$ python -q
>>> import numpy as np
>>> np.set_printoptions(precision=2, suppress=True, linewidth=160, sign=" ")
>>> def tidy(a):
...     return np.round(a, 2) + 0
... 
>>> F = np.load("a.npy")
>>> F
array([[ 6,  8],
       [ 1,  0],
       [ 8,  8]])
>>> x0 = np.array([1, 2])
>>> rhs = F @ x0
>>> tidy(np.linalg.lstsq(F, rhs)[0])
array([ 1.,  2.])
>>> tidy(np.linalg.solve(F.T @ F, F.T @ rhs))
array([ 1.,  2.])
>>> tidy(np.linalg.pinv(F) @ F)
array([[ 1.,  0.],
       [ 0.,  1.]])
>>> rhs
array([ 22,   1,  24])
>>> rng = np.random.default_rng(438694)
>>> rhs = rhs + 0.02 * rng.normal(size=3)
>>> tidy(rhs)
array([ 22.03,   1.  ,  24.02])
>>> c, *_ = np.linalg.lstsq(F, rhs)
>>> tidy(F.T @ (rhs - F @ c))
array([ 0.,  0.])
>>> [round(float(np.linalg.norm(np.linalg.solve(F.T @ F + lam * np.eye(2), F.T @ rhs))), 2) for lam in (0, 1, 10, 100)]
[2.24, 2.18, 2.07, 1.5]
>>> tidy(np.linalg.norm(rhs - F @ c))
np.float64(0.01)
>>> c.round()
array([ 1.,  2.])
>>> proj = F @ np.linalg.solve(F.T @ F, F.T)
>>> tidy(proj)
array([[ 0.83, -0.33,  0.17],
       [-0.33,  0.33,  0.33],
       [ 0.17,  0.33,  0.83]])
>>> tidy(np.diag(proj))
array([ 0.83,  0.33,  0.83])
>>> tidy(np.trace(proj))
np.float64(2.0)
>>> proj @ F[:, 1]
array([ 8.,  0.,  8.])
>>> tidy((np.eye(3) - proj) @ F)
array([[ 0.,  0.],
       [ 0.,  0.],
       [ 0.,  0.]])
>>> E = np.load("data.npy")
>>> E
array([[-0.4,  8.5,  0.6],
       [ 2.2, 10. ,  0.9],
       [ 0.3,  6.5,  0. ]])
>>> # column 1 is much longer than the rest
>>> tidy(np.linalg.norm(E, 2))
np.float64(14.75)
>>> tidy(np.linalg.norm(E, 1)), tidy(np.linalg.norm(E, np.inf))
(np.float64(25.0), np.float64(13.1))
>>> tidy(np.linalg.norm(E[2] - E[0]))
np.float64(2.2)
>>> np.linalg.norm(E, axis=1).argmax()
np.int64(1)
>>> tidy(np.linalg.norm(E[2], 1)), tidy(np.linalg.norm(E[2], np.inf))
(np.float64(6.8), np.float64(6.5))
>>> tidy(np.linalg.norm(E, axis=0))
array([  2.26,  14.65,   1.08])
>>> E[2] @ E[0]
np.float64(55.13)
>>> tidy(np.linalg.norm(E, axis=1))
array([  8.53,  10.28,   6.51])
>>> w, vecs = np.linalg.eig(E)
>>> tidy(np.sort(np.linalg.eigvals(np.linalg.inv(E))))
array([-2.1 , -0.5 ,  0.08])
>>> tidy(w)
array([12.06, -1.98, -0.48])
>>> tidy(np.prod(w))
np.float64(11.41)
>>> tidy(E @ vecs[:, 0] - w[0] * vecs[:, 0])
array([ 0.,  0.,  0.])
>>> tidy(np.sort(np.linalg.eigvals(E @ E)))
array([   0.23,    3.93,  145.46])
